$ ipython --no-banner

In [1]: import numpy as np

In [2]: from numpy import linalg as LA

In [3]: np.set_printoptions(precision=1, suppress=True, linewidth=100, sign=" ")

In [4]: J = np.loadtxt("w.csv", delimiter=",")

In [5]: J
Out[5]: 
array([[-3.4, -1. ,  5. ,  1.6, -1.3, -1.9, -0.1, -2.9,  2.8, -1.3,  3.3, -2.7,  4.2],
       [-6. ,  1. ,  0.6, -0.4,  4.3,  5.9, -0.7, -0.9,  0.8, -1. , -1. , -2.4, -0.6],
       [-0.9, -1. ,  0.8, -3.6,  0.6,  0. ,  3.9,  0.1,  2.5,  7. , -2.9, -0.5,  2. ],
       [-3.5, -0.5,  2.8, -1.5, -4.1,  1.6, -1.3, -0.3, -0.1, -4.9,  0.1, -3.8,  4.3],
       [-2.8,  1.5, -2.9,  4.8, -3.3, -2.3,  2.2, -2.3,  0.7, -4.4,  2.6,  2.2, -0.9],
       [-3.4,  1.4, -0.2, -2.1, -0.5,  0. ,  1. , -0.9, -6.2,  1.4, -4.4,  1.9, -4.1],
       [-4.4, -3.1,  2. ,  1.1,  2.7, -3.7, -1.4,  5.2, -0.1,  0.1, -1. ,  1.4, -3.6],
       [-1. , -1.2,  5. , -1.7, -2.8,  0.8,  2.1, -2.4,  4.6, -3.8, -0.4,  2.8,  2.6],
       [ 0.2, -2.2, -4.7, -0.2, -2. ,  0.4,  1.2,  3.9,  4.9,  2.8,  1.7,  0.8,  4.1],
       [-3.7,  0.6,  0.1, -3.5, -2.7, -5.9, -0.7,  0.1,  3.1, -1.5, -0.7, -3.6, -2.2],
       [ 1.9, -1.1, -0.4,  1.9,  2.3,  7.8, -3.2,  2.6,  0.3, -1.4,  2.3,  0.9, -0.3],
       [ 1.8, -2.7,  0.1,  2.9, -1.9,  1.9,  0. , -2.1, -2.8, -1.4,  2.7, -0.1, -7.3],
       [-0.2, -1.3,  3.7,  3. , -0.6,  2.1,  2. , -2.9,  3.4, -1.5, -4.1,  1.5, -5.1],
       [-1.9, -0.2,  0.1, -3.8, -1. , -2.7, -2.6, -4.6, -2.9,  4.2, -1. ,  2.1, -3.8],
       [ 0.3,  4.4,  3. , -1.2,  0.9,  2.3, -0.1, -4.8, -6.2, -1.3, -0.7, -0.2, -0.6],
       [-1.2, -3. , -4. , -3.1, -1.4, -2. ,  0.4, -6.4,  1.2, -1.9, -2.4, -1.7, -1.7],
       [ 0.1, -0.6, -4.5, -1.7, -0.4, -0.9, -2.8,  3.2,  0.8, -1.1,  6.9,  1.2, -2.4],
       [-4. ,  2.2, -1.2,  0.3, -4.7, -1.3, -3.7,  0.8, -3.8, -2.3,  2. ,  3.7,  1.2],
       [-1.6,  1.4, -0.3,  3.5,  2.1,  5.6,  1.3, -0.2,  3.4,  3.9,  3.6,  0.2, -2.5],
       [ 0.7,  2.7,  2. , -2.6, -2.6,  2.7,  0.5, -1.7,  1.8,  1.4, -4.7,  1.8, -5.8],
       [-2.3,  0.4,  2.1, -2.4,  3.3,  4.5,  0.9,  1.9, -2. , -5.2, -3.2,  2.6, -0.9],
       [ 1.6,  0.7, -0.1,  3.8, -2.5,  0.6,  3.5,  1.5, -2.2,  1.2,  5.5, -3.6,  3.4],
       [ 1.9,  1.5,  3.3,  5.1, -3.4, -0.7,  0.8,  1.1, -0.1, -1.6, -5.6,  3. , -0.2],
       [-0.4, -0.5,  1.5,  2.6, -0.3, -0.7,  0.4, -1.8, -5.2,  2.8,  6.6,  0.5, -2.7],
       [ 0.4,  3. ,  0.1,  1.9,  6.7, -1.8,  2.6, -1.6, -1.9,  1.4,  0.1,  0.1, -4.9],
       [-6.3,  1.4, -2.9, -0.6, -0.6,  0.9, -4.4, -4.6,  0.4, -1.6,  1.3, -1.7, -0.8],
       [ 2. , -3.1,  2.4, -1.9,  5.5,  1.2, -1.9, -3.7, -2.3,  0.2,  1. ,  4.5,  1.1],
       [ 3.5, -2. ,  3.3,  1.9, -2.9, -1.8, -1.9, -4.9,  2.3,  2.5,  1.8, -3.7, -1.3],
       [-1.2, -0.3,  2.3,  5.1,  7.3, -1.4, -1.7,  0.6,  0. , -1.7, -2.1,  0.8,  0.7],
       [-0.3,  1. ,  0.3,  8.6, -1.1, -1.3, -1.5, -2.5, -0.2,  2.1,  0. ,  0.2,  3.1],
       [-4.5, -4.1, -0.2,  3.1, -0.1,  0.3,  0.5,  0. , -1.8,  2.3, -6.6, -0.9,  0. ],
       [ 2.2,  0.5, -1.6, -3. , -3.4, -0.3, -3.6,  0.3, -2. , -5.6,  1.2,  2.9, -3.5]])

In [6]: x0 = np.array([-8, 6, 1, 5, -1, 4, -1, -4, 5, 2, -8, -3, -3])

In [7]: target = J @ x0

In [8]: LA.lstsq(J, target)[0]
Out[8]: array([-8.,  6.,  1.,  5., -1.,  4., -1., -4.,  5.,  2., -8., -3., -3.])

In [9]: try:
   ...:     LA.solve(J, target)
   ...: except LA.LinAlgError as e:
   ...:     print(e)
   ...: 
Last 2 dimensions of the array must be square

In [10]: LA.solve(J.T @ J, J.T @ target)
Out[10]: array([-8.,  6.,  1.,  5., -1.,  4., -1., -4.,  5.,  2., -8., -3., -3.])

In [11]: rng = np.random.default_rng(701)

In [12]: target = target + 0.3 * rng.normal(size=32)

In [13]: print(target)
[ 20.3  95.   24.5  20.2  23.8  41.8   1.6  13.  -31.8  31.1 -12.3 -14.1  88.4  13.2  22.8  22.2
 -80.4  -8.6  61.3  80.9  17.7 -46.7  50.9 -47.9  21.2  75.5 -61.9   6.6  31.2  52.3  78.9 -55.3]

In [14]: c, *_ = LA.lstsq(J, target)

In [15]: np.round(J.T @ (target - J @ c), 1) + 0
Out[15]: array([ 0.,  0.,  0.,  0.,  0.,  0.,  0.,  0.,  0.,  0.,  0.,  0.,  0.])

In [16]: c
Out[16]: array([-8.,  6.,  1.,  5., -1.,  4., -1., -4.,  5.,  2., -8., -3., -3.])
